$ python3 -q
>>> import numpy as np
>>> np.set_printoptions(precision=2, suppress=True, linewidth=200, legacy="1.25")
>>> rd = lambda a: np.round(a, 2) + 0
>>> rng = np.random.default_rng(2889)
>>> mat = np.eye(12, dtype=int)[rng.permutation(12)] * np.array([0, 0, 2, 1, 0, 3, 0, 3, 3, 3, 0, 0])
>>> print(mat)
[[0 0 0 0 0 0 0 0 0 0 0 0]
 [0 0 0 0 0 3 0 0 0 0 0 0]
 [0 0 0 0 0 0 0 0 0 0 0 0]
 [0 0 0 0 0 0 0 3 0 0 0 0]
 [0 0 0 1 0 0 0 0 0 0 0 0]
 [0 0 0 0 0 0 0 0 0 0 0 0]
 [0 0 0 0 0 0 0 0 0 0 0 0]
 [0 0 0 0 0 0 0 0 0 0 0 0]
 [0 0 0 0 0 0 0 0 3 0 0 0]
 [0 0 2 0 0 0 0 0 0 0 0 0]
 [0 0 0 0 0 0 0 0 0 0 0 0]
 [0 0 0 0 0 0 0 0 0 3 0 0]]
>>> out = np.array([[-1, 1, -2],
...     [0, -2, -2],
...     [0, -1, 1],
...     [1, 1, 1],
...     [0, -1, 2],
...     [0, -2, 0],
...     [-2, 1, 0],
...     [2, 1, -2],
...     [2, 0, 0],
...     [-1, 1, 2],
...     [-2, -1, -2],
...     [0, -1, 2]])
>>> print(np.linalg.matrix_rank(np.vstack([mat, out.T])))
9
>>> print(np.einsum("ij,ij->i", mat, mat))
[0 9 0 9 1 0 0 0 9 4 0 9]
>>> print(rd(np.sort(np.abs(np.linalg.eigvals(mat)))))
[0. 0. 0. 0. 0. 0. 0. 0. 0. 0. 0. 3.]
>>> print(np.trace(mat))
3
>>> print(np.linalg.matrix_power(mat, 3))
[[ 0  0  0  0  0  0  0  0  0  0  0  0]
 [ 0  0  0  0  0  0  0  0  0  0  0  0]
 [ 0  0  0  0  0  0  0  0  0  0  0  0]
 [ 0  0  0  0  0  0  0  0  0  0  0  0]
 [ 0  0  0  0  0  0  0  0  0  0  0  0]
 [ 0  0  0  0  0  0  0  0  0  0  0  0]
 [ 0  0  0  0  0  0  0  0  0  0  0  0]
 [ 0  0  0  0  0  0  0  0  0  0  0  0]
 [ 0  0  0  0  0  0  0  0 27  0  0  0]
 [ 0  0  0  0  0  0  0  0  0  0  0  0]
 [ 0  0  0  0  0  0  0  0  0  0  0  0]
 [ 0  0  0  0  0  0  0  0  0  0  0  0]]
>>> print((mat != 0).astype(int))
[[0 0 0 0 0 0 0 0 0 0 0 0]
 [0 0 0 0 0 1 0 0 0 0 0 0]
 [0 0 0 0 0 0 0 0 0 0 0 0]
 [0 0 0 0 0 0 0 1 0 0 0 0]
 [0 0 0 1 0 0 0 0 0 0 0 0]
 [0 0 0 0 0 0 0 0 0 0 0 0]
 [0 0 0 0 0 0 0 0 0 0 0 0]
 [0 0 0 0 0 0 0 0 0 0 0 0]
 [0 0 0 0 0 0 0 0 1 0 0 0]
 [0 0 1 0 0 0 0 0 0 0 0 0]
 [0 0 0 0 0 0 0 0 0 0 0 0]
 [0 0 0 0 0 0 0 0 0 1 0 0]]
>>> print(rd(np.linalg.det(mat)))
0.0
>>> print(rd(np.sort(np.linalg.eigvals(mat).real)))
[0. 0. 0. 0. 0. 0. 0. 0. 0. 0. 0. 3.]
>>> print(mat @ mat)
[[0 0 0 0 0 0 0 0 0 0 0 0]
 [0 0 0 0 0 0 0 0 0 0 0 0]
 [0 0 0 0 0 0 0 0 0 0 0 0]
 [0 0 0 0 0 0 0 0 0 0 0 0]
 [0 0 0 0 0 0 0 3 0 0 0 0]
 [0 0 0 0 0 0 0 0 0 0 0 0]
 [0 0 0 0 0 0 0 0 0 0 0 0]
 [0 0 0 0 0 0 0 0 0 0 0 0]
 [0 0 0 0 0 0 0 0 9 0 0 0]
 [0 0 0 0 0 0 0 0 0 0 0 0]
 [0 0 0 0 0 0 0 0 0 0 0 0]
 [0 0 6 0 0 0 0 0 0 0 0 0]]
>>> W1 = np.array([[4, 0, 4, 1],
...     [1, 5, 0, 1],
...     [5, 3, 4, 1],
...     [2, 3, 1, 2],
...     [1, 2, 4, 5],
...     [5, 1, 1, 3],
...     [3, 2, 3, 0],
...     [2, 3, 3, 3],
...     [3, 4, 5, 1],
...     [4, 3, 4, 0],
...     [0, 4, 3, 1],
...     [2, 0, 4, 5]])
>>> c = np.array([0, 2, 0, 0])
>>> H = np.maximum(mat @ W1 + c, 0)
>>> print((H > 0).astype(int))
[[0 1 0 0]
 [1 1 1 1]
 [0 1 0 0]
 [1 1 1 1]
 [1 1 1 1]
 [0 1 0 0]
 [0 1 0 0]
 [0 1 0 0]
 [1 1 1 1]
 [1 1 1 1]
 [0 1 0 0]
 [1 1 1 0]]
>>> basis = np.array([[0, 3, 3], [2, 0, 3], [2, 2, 1], [0, 2, 3]])
>>> print(H @ basis)
[[ 4  0  6]
 [16 69 90]
 [ 4  0  6]
 [40 54 87]
 [12 12 28]
 [ 4  0  6]
 [ 4  0  6]
 [ 4  0  6]
 [58 63 93]
 [32 50 68]
 [ 4  0  6]
 [46 60 81]]
>>> z = rng.permutation(12)
>>> print(z)
[ 7  4  6  1  2  9  3  8 10  5  0 11]
>>> out = mat[z][:, z]
>>> print(rd(np.linalg.det(out)), rd(np.linalg.det(mat[z])))
0.0 0.0
>>> print(np.trace(out))
3
>>> print(np.allclose(out, mat))
False
>>> arr = np.loadtxt("mat.csv", delimiter=",")
>>> print(arr)
[[ 4.77  1.78 -3.56  1.18 -0.88 -0.07 -3.    5.38]
 [-0.05 -0.08  0.02  0.    0.05  0.07 -0.09  0.02]
 [ 3.21  1.22 -2.44  0.78 -0.5   0.01 -2.    3.61]
 [ 6.39  2.4  -4.79  1.53 -1.16  0.04 -3.99  7.22]
 [ 3.19  1.08 -2.42  0.77 -0.6  -0.02 -1.98  3.57]
 [ 3.23  1.27 -2.43  0.79 -0.73  0.   -2.09  3.64]
 [ 0.05  0.03  0.01  0.01  0.04  0.   -0.01 -0.04]
 [ 8.    3.03 -6.03  1.97 -1.48  0.08 -4.95  9.11]
 [ 3.08  1.25 -2.42  0.84 -0.47  0.03 -2.01  3.6 ]
 [-0.01 -0.1  -0.08  0.02  0.    0.05  0.02  0.01]
 [-0.06  0.08 -0.01 -0.04  0.05 -0.03  0.01 -0.09]
 [ 6.4   2.36 -4.82  1.68 -1.21  0.05 -3.94  7.19]
 [-0.09 -0.02  0.15  0.03  0.02  0.06  0.03  0.  ]
 [ 3.12  1.26 -2.45  0.77 -0.53 -0.09 -2.01  3.58]
 [ 4.72  1.81 -3.57  1.21 -0.81  0.04 -3.04  5.43]
 [ 1.71  0.57 -1.24  0.42 -0.33  0.07 -1.    1.83]
 [ 6.38  2.44 -4.83  1.72 -1.21  0.04 -4.05  7.27]
 [ 7.93  3.02 -6.09  2.02 -1.6   0.01 -5.01  8.97]
 [ 4.89  1.82 -3.67  1.23 -0.97  0.02 -2.98  5.39]
 [ 6.4   2.42 -4.81  1.61 -1.18 -0.07 -3.98  7.22]
 [ 1.6   0.73 -1.1   0.45 -0.3   0.   -1.    1.89]
 [ 4.82  1.81 -3.69  1.15 -0.9   0.05 -3.    5.44]
 [ 3.21  1.3  -2.44  0.83 -0.61  0.   -1.97  3.6 ]
 [ 1.57  0.61 -1.15  0.44 -0.37  0.07 -1.04  1.81]
 [ 0.06 -0.05 -0.04  0.01  0.   -0.02  0.05 -0.02]
 [ 6.36  2.31 -4.76  1.63 -1.25  0.05 -3.98  7.14]
 [ 6.47  2.34 -4.74  1.64 -1.14 -0.03 -4.06  7.17]
 [ 6.47  2.41 -4.75  1.56 -1.25 -0.04 -4.06  7.33]
 [ 3.19  1.28 -2.34  0.73 -0.64 -0.01 -1.97  3.56]
 [ 0.05  0.04 -0.08  0.01 -0.02 -0.05  0.05  0.04]]
>>> def softmax(z):
...     e = np.exp(z - z.max(axis=-1, keepdims=True))
...     return e / e.sum(axis=-1, keepdims=True)
... 
>>> print(rd(softmax(10 * arr[29])))
[0.18 0.16 0.05 0.12 0.09 0.07 0.18 0.16]
>>> print(rd(softmax(arr[29])))
[0.13 0.13 0.11 0.13 0.12 0.12 0.13 0.13]
>>> scores = arr @ arr.T / np.sqrt(8)
>>> print(rd(softmax(scores)[29] @ arr))
[ 3.92  1.48 -2.95  0.99 -0.73  0.01 -2.45  4.42]
>>> print(softmax(scores).round(6).argmax(axis=1))
[ 7  1  7  7  7  7  7  7  7 17 10  7 12  7  7  7  7  7  7  7  7  7  7  7 17  7  7  7  7  7]
>>> q, _ = np.linalg.qr(np.array([[0.3, 0.4, -0.7, 2.7, -0.7],
...     [1.1, 1.2, 0.3, -0.5, -0.3],
...     [-0.1, -2.0, 0.3, 2.0, 0.6],
...     [0.4, 1.3, 0.8, 0.3, 0.9],
...     [-0.7, 0.5, -0.4, 0.6, 0.6],
...     [1.0, -0.4, 0.3, -0.2, 0.9]]))
>>> A = q @ q.T
>>> print(rd(A))
[[ 0.95  0.16  0.08 -0.06  0.11 -0.05]
 [ 0.16  0.52 -0.25  0.19 -0.32  0.15]
 [ 0.08 -0.25  0.87  0.1  -0.17  0.08]
 [-0.06  0.19  0.1   0.93  0.13 -0.06]
 [ 0.11 -0.32 -0.17  0.13  0.78  0.1 ]
 [-0.05  0.15  0.08 -0.06  0.1   0.95]]
>>> # symmetric, so the eigenvalues are real
>>> w, V = np.linalg.eigh(A)
>>> print(rd(V.T @ V))
[[1. 0. 0. 0. 0. 0.]
 [0. 1. 0. 0. 0. 0.]
 [0. 0. 1. 0. 0. 0.]
 [0. 0. 0. 1. 0. 0.]
 [0. 0. 0. 0. 1. 0.]
 [0. 0. 0. 0. 0. 1.]]
>>> print(rd(np.linalg.eigvalsh(A @ A)))
[0. 1. 1. 1. 1. 1.]
>>> print(rd(np.linalg.svd(A, compute_uv=False)))
[1. 1. 1. 1. 1. 0.]
>>> print(rd(V.T @ A @ V))
[[0. 0. 0. 0. 0. 0.]
 [0. 1. 0. 0. 0. 0.]
 [0. 0. 1. 0. 0. 0.]
 [0. 0. 0. 1. 0. 0.]
 [0. 0. 0. 0. 1. 0.]
 [0. 0. 0. 0. 0. 1.]]
>>> data = np.load("run19.npy")
>>> print(data)
[[-2.  1.  1.  1.  1.  1.  1.  1.  1.  1.]
 [ 1. -2.  1.  1.  1.  1.  1.  1.  1.  1.]
 [ 1.  1. -2.  1.  1.  1.  1.  1.  1.  1.]
 [ 1.  1.  1. -2.  1.  1.  1.  1.  1.  1.]
 [ 1.  1.  1.  1. -2.  1.  1.  1.  1.  1.]
 [ 1.  1.  1.  1.  1. -2.  1.  1.  1.  1.]
 [ 1.  1.  1.  1.  1.  1. -2.  1.  1.  1.]
 [ 1.  1.  1.  1.  1.  1.  1. -2.  1.  1.]
 [ 1.  1.  1.  1.  1.  1.  1.  1. -2.  1.]
 [ 1.  1.  1.  1.  1.  1.  1.  1.  1. -2.]]
>>> # symmetric
>>> out = data + rng.integers(-2, 3, (10, 1)) @ rng.integers(-2, 3, (1, 10))
>>> print(out)
[[ 0.  1.  3.  5.  1.  1. -3. -3.  3. -3.]
 [ 2. -2.  2.  3.  1.  1. -1. -1.  2. -1.]
 [ 1.  1. -2.  1.  1.  1.  1.  1.  1.  1.]
 [ 0.  1.  0. -4.  1.  1.  3.  3.  0.  3.]
 [ 3.  1.  3.  5. -2.  1. -3. -3.  3. -3.]
 [-1.  1. -1. -3.  1. -2.  5.  5. -1.  5.]
 [ 3.  1.  3.  5.  1.  1. -6. -3.  3. -3.]
 [ 3.  1.  3.  5.  1.  1. -3. -6.  3. -3.]
 [ 2.  1.  2.  3.  1.  1. -1. -1. -1. -1.]
 [ 3.  1.  3.  5.  1.  1. -3. -3.  3. -6.]]
>>> print(rd(np.linalg.svd(out - data, compute_uv=False)))
[22.65  0.    0.    0.    0.    0.    0.    0.    0.    0.  ]
